$ python3 -q
>>> import numpy as np
>>> from numpy import linalg as LA
>>> np.set_printoptions(suppress=True, linewidth=200)
>>> rd = lambda a: np.round(a, 1) + 0
>>> W0 = np.load("dump.npy")
>>> print(W0)
[[-3  2  3 -2  0  1 -2 -3 -2 -1  0]
 [ 2 -3  2  3 -2  0  1 -2 -3 -2 -1]
 [ 3  2 -3  2  3 -2  0  1 -2 -3 -2]
 [-2  3  2 -3  2  3 -2  0  1 -2 -3]
 [ 0 -2  3  2 -3  2  3 -2  0  1 -2]
 [ 1  0 -2  3  2 -3  2  3 -2  0  1]
 [-2  1  0 -2  3  2 -3  2  3 -2  0]
 [-3 -2  1  0 -2  3  2 -3  2  3 -2]
 [-2 -3 -2  1  0 -2  3  2 -3  2  3]
 [-1 -2 -3 -2  1  0 -2  3  2 -3  2]
 [ 0 -1 -2 -3 -2  1  0 -2  3  2 -3]]
>>> x0 = np.array([3, 2, 1, 2, 2, 1, 0, 2, 2, 0, 2])
>>> h = np.maximum(W0 @ x0, 0)
>>> print(np.maximum(W0 @ x0, 0) - np.maximum(-W0 @ x0, 0))
[-15  -8  12  -1  -9  12  10 -19 -10   2 -17]
>>> print(np.flatnonzero(h > 1e-9))
[2 5 6 9]
>>> print(W0 * (h > 1e-9)[:, None])
[[ 0  0  0  0  0  0  0  0  0  0  0]
 [ 0  0  0  0  0  0  0  0  0  0  0]
 [ 3  2 -3  2  3 -2  0  1 -2 -3 -2]
 [ 0  0  0  0  0  0  0  0  0  0  0]
 [ 0  0  0  0  0  0  0  0  0  0  0]
 [ 1  0 -2  3  2 -3  2  3 -2  0  1]
 [-2  1  0 -2  3  2 -3  2  3 -2  0]
 [ 0  0  0  0  0  0  0  0  0  0  0]
 [ 0  0  0  0  0  0  0  0  0  0  0]
 [-1 -2 -3 -2  1  0 -2  3  2 -3  2]
 [ 0  0  0  0  0  0  0  0  0  0  0]]
>>> print(np.maximum(W0 @ (3 * x0), 0))
[ 0  0 36  0  0 36 30  0  0  6  0]
>>> M2 = LA.inv(W0)
>>> print(rd(LA.det(W0) * M2))
[[  -4576.  -39216.   85016.  -92432.  121936. -149600.  143264. -125168.   95184.  -86584.   38576.]
 [ -39216.  -15456.  -40544.   95288. -102624.   47600. -182976.   98512.  -88656.   69856.  -86584.]
 [  85016.  -40544.   43344. -124288.  198224.  -34000.  216576. -164712.   79056.  -88656.   95184.]
 [ -92432.   95288. -124288.  156176. -264848.  156400. -251952.  224624. -164712.   98512. -125168.]
 [ 121936. -102624.  198224. -264848.  330704. -197200.  430896. -251952.  216576. -182976.  143264.]
 [-149600.   47600.  -34000.  156400. -197200.  -74800. -197200.  156400.  -34000.   47600. -149600.]
 [ 143264. -182976.  216576. -251952.  430896. -197200.  330704. -264848.  198224. -102624.  121936.]
 [-125168.   98512. -164712.  224624. -251952.  156400. -264848.  156176. -124288.   95288.  -92432.]
 [  95184.  -88656.   79056. -164712.  216576.  -34000.  198224. -124288.   43344.  -40544.   85016.]
 [ -86584.   69856.  -88656.   98512. -182976.   47600. -102624.   95288.  -40544.  -15456.  -39216.]
 [  38576.  -86584.   95184. -125168.  143264. -149600.  121936.  -92432.   85016.  -39216.   -4576.]]
>>> print((np.abs(M2) > 1e-9).astype(int))
[[1 1 1 1 1 1 1 1 1 1 1]
 [1 1 1 1 1 1 1 1 1 1 1]
 [1 1 1 1 1 1 1 1 1 1 1]
 [1 1 1 1 1 1 1 1 1 1 1]
 [1 1 1 1 1 1 1 1 1 1 1]
 [1 1 1 1 1 1 1 1 1 1 1]
 [1 1 1 1 1 1 1 1 1 1 1]
 [1 1 1 1 1 1 1 1 1 1 1]
 [1 1 1 1 1 1 1 1 1 1 1]
 [1 1 1 1 1 1 1 1 1 1 1]
 [1 1 1 1 1 1 1 1 1 1 1]]
>>> print(rd(LA.slogdet(W0)[0]))
1.0
>>> evals, evecs = LA.eigh(W0)
>>> x0 = np.array([9, -1, 9, 5, 5, -2, -7, 3, 2, 8, 4])
>>> print(rd(x0 @ W0 @ x0 / (x0 @ x0)), rd(evals[0]), rd(evals[-1]))
-2.7 -13.7 9.0
>>> rng = np.random.default_rng(71)
>>> lab = rng.permutation(11)
>>> print(lab)
[ 2  1  9 10  5  4  7  8  6  0  3]
>>> M2 = W0[lab][:, lab]
>>> print(np.allclose(M2, W0))
False
>>> print(np.diag(M2))
[-3 -3 -3 -3 -3 -3 -3 -3 -3 -3 -3]
>>> print(M2)
[[-3  2 -3 -2 -2  3  1 -2  0  3  2]
 [ 2 -3 -2 -1  0 -2 -2 -3  1  2  3]
 [-3 -2 -3  2  0  1  3  2 -2 -1 -2]
 [-2 -1  2 -3  1 -2 -2  3  0  0 -3]
 [-2  0  0  1 -3  2  3 -2  2  1  3]
 [ 3 -2  1 -2  2 -3 -2  0  3  0  2]
 [ 1 -2  3 -2  3 -2 -3  2  2 -3  0]
 [-2 -3  2  3 -2  0  2 -3  3 -2  1]
 [ 0  1 -2  0  2  3  2  3 -3 -2 -2]
 [ 3  2 -1  0  1  0 -3 -2 -2 -3 -2]
 [ 2  3 -2 -3  3  2  0  1 -2 -2 -3]]
>>> print(np.trace(M2))
-33
>>> data = np.array([[0.4, -0.1, 0.9, 0.4, -0.2, 1.7, -0.1, 0.3, 0.3],
...     [-0.3, 0.4, 0.0, 1.2, -0.3, -2.3, -0.9, 0.5, -1.0],
...     [0.1, -1.3, -0.8, 0.1, 0.4, -0.1, 1.7, -2.0, 0.1],
...     [0.7, -0.5, 0.7, -0.1, 0.7, -0.1, -1.0, -0.5, 0.3],
...     [0.4, 1.1, -0.8, -0.2, -0.9, -1.2, -0.1, 2.0, 0.0],
...     [0.4, 0.1, -0.3, -1.3, 0.2, 0.0, 0.7, -1.1, 1.7],
...     [-0.4, -1.0, 0.4, -1.3, -2.0, 1.5, 0.5, -1.0, 1.1],
...     [-0.6, -0.1, 0.2, 0.4, 0.0, 0.8, 0.9, 1.2, 0.2],
...     [-0.7, 1.4, 1.1, 1.5, -0.5, 0.2, 0.0, 0.4, -1.5]])
>>> data[:, 6] *= 5
>>> print(data)
[[ 0.4 -0.1  0.9  0.4 -0.2  1.7 -0.5  0.3  0.3]
 [-0.3  0.4  0.   1.2 -0.3 -2.3 -4.5  0.5 -1. ]
 [ 0.1 -1.3 -0.8  0.1  0.4 -0.1  8.5 -2.   0.1]
 [ 0.7 -0.5  0.7 -0.1  0.7 -0.1 -5.  -0.5  0.3]
 [ 0.4  1.1 -0.8 -0.2 -0.9 -1.2 -0.5  2.   0. ]
 [ 0.4  0.1 -0.3 -1.3  0.2  0.   3.5 -1.1  1.7]
 [-0.4 -1.   0.4 -1.3 -2.   1.5  2.5 -1.   1.1]
 [-0.6 -0.1  0.2  0.4  0.   0.8  4.5  1.2  0.2]
 [-0.7  1.4  1.1  1.5 -0.5  0.2  0.   0.4 -1.5]]
>>> Uu, sv, VT = LA.svd(data, full_matrices=False)
>>> print((sv > 1e-8).sum())
9
>>> print(rd(sv))
[12.9  4.4  3.5  3.   2.2  1.4  0.9  0.9  0.3]
>>> print(rd(Uu.T @ data @ VT.T))
[[12.9  0.   0.   0.   0.   0.   0.   0.   0. ]
 [ 0.   4.4  0.   0.   0.   0.   0.   0.   0. ]
 [ 0.   0.   3.5  0.   0.   0.   0.   0.   0. ]
 [ 0.   0.   0.   3.   0.   0.   0.   0.   0. ]
 [ 0.   0.   0.   0.   2.2  0.   0.   0.   0. ]
 [ 0.   0.   0.   0.   0.   1.4  0.   0.   0. ]
 [ 0.   0.   0.   0.   0.   0.   0.9  0.   0. ]
 [ 0.   0.   0.   0.   0.   0.   0.   0.9  0. ]
 [ 0.   0.   0.   0.   0.   0.   0.   0.   0.3]]
>>> print(rd(np.abs(VT[0])))
[0.  0.1 0.1 0.1 0.  0.1 1.  0.1 0.1]
>>> print(rd(np.sqrt((sv ** 2).sum())), rd(LA.norm(data)))
14.7 14.7
>>> arr = np.load("data.npy")
>>> print(rd(arr))
[[ 0.3 -0.1  0.3  0.   0.2 -0.1  0.3]
 [-0.1  0.  -0.1  0.  -0.1  0.  -0.1]
 [ 0.3 -0.1  0.2  0.   0.2 -0.1  0.2]
 [ 0.   0.   0.   0.   0.   0.   0. ]
 [ 0.2 -0.1  0.2  0.   0.1 -0.1  0.2]
 [-0.1  0.  -0.1  0.  -0.1  0.  -0.1]
 [ 0.3 -0.1  0.2  0.   0.2 -0.1  0.2]]
>>> print(rd(arr @ LA.pinv(arr) @ arr))
[[ 0.3 -0.1  0.3  0.   0.2 -0.1  0.3]
 [-0.1  0.  -0.1  0.  -0.1  0.  -0.1]
 [ 0.3 -0.1  0.2  0.   0.2 -0.1  0.2]
 [ 0.   0.   0.   0.   0.   0.   0. ]
 [ 0.2 -0.1  0.2  0.   0.1 -0.1  0.2]
 [-0.1  0.  -0.1  0.  -0.1  0.  -0.1]
 [ 0.3 -0.1  0.2  0.   0.2 -0.1  0.2]]
>>> print(rd(np.trace(LA.pinv(arr) @ arr)))
1.0
>>> print(np.allclose(arr[:-1].T @ LA.lstsq(arr[:-1].T, arr[-1])[0], arr[-1]))
True
>>> print(LA.matrix_power(W0, 3))
[[-271  220  392 -297  -40  335 -242 -309   96  -56 -179]
 [ 220 -259  203  436 -302  -94  346 -242 -363   75  -56]
 [ 392  203 -355  262  406 -410  -62  396 -281 -363   96]
 [-297  436  262 -551  204  457 -510 -151  396 -242 -309]
 [ -40 -302  406  204 -524  236  372 -510  -62  346 -242]
 [ 335  -94 -410  457  236 -547  236  457 -410  -94  335]
 [-242  346  -62 -510  372  236 -524  204  406 -302  -40]
 [-309 -242  396 -151 -510  457  204 -551  262  436 -297]
 [  96 -363 -281  396  -62 -410  406  262 -355  203  392]
 [ -56   75 -363 -242  346  -94 -302  436  203 -259  220]
 [-179  -56   96 -309 -242  335  -40 -297  392  220 -271]]
>>> print(rd(np.sort(np.abs(LA.eigvals(W0)))))
[ 0.1  0.7  1.   2.   3.8  4.6  5.5  7.   9.  13.  13.7]
>>> print(rd(LA.det(W0)))
210800.0
>>> print(rd(np.abs(LA.eigvals(W0)).max()))
13.7
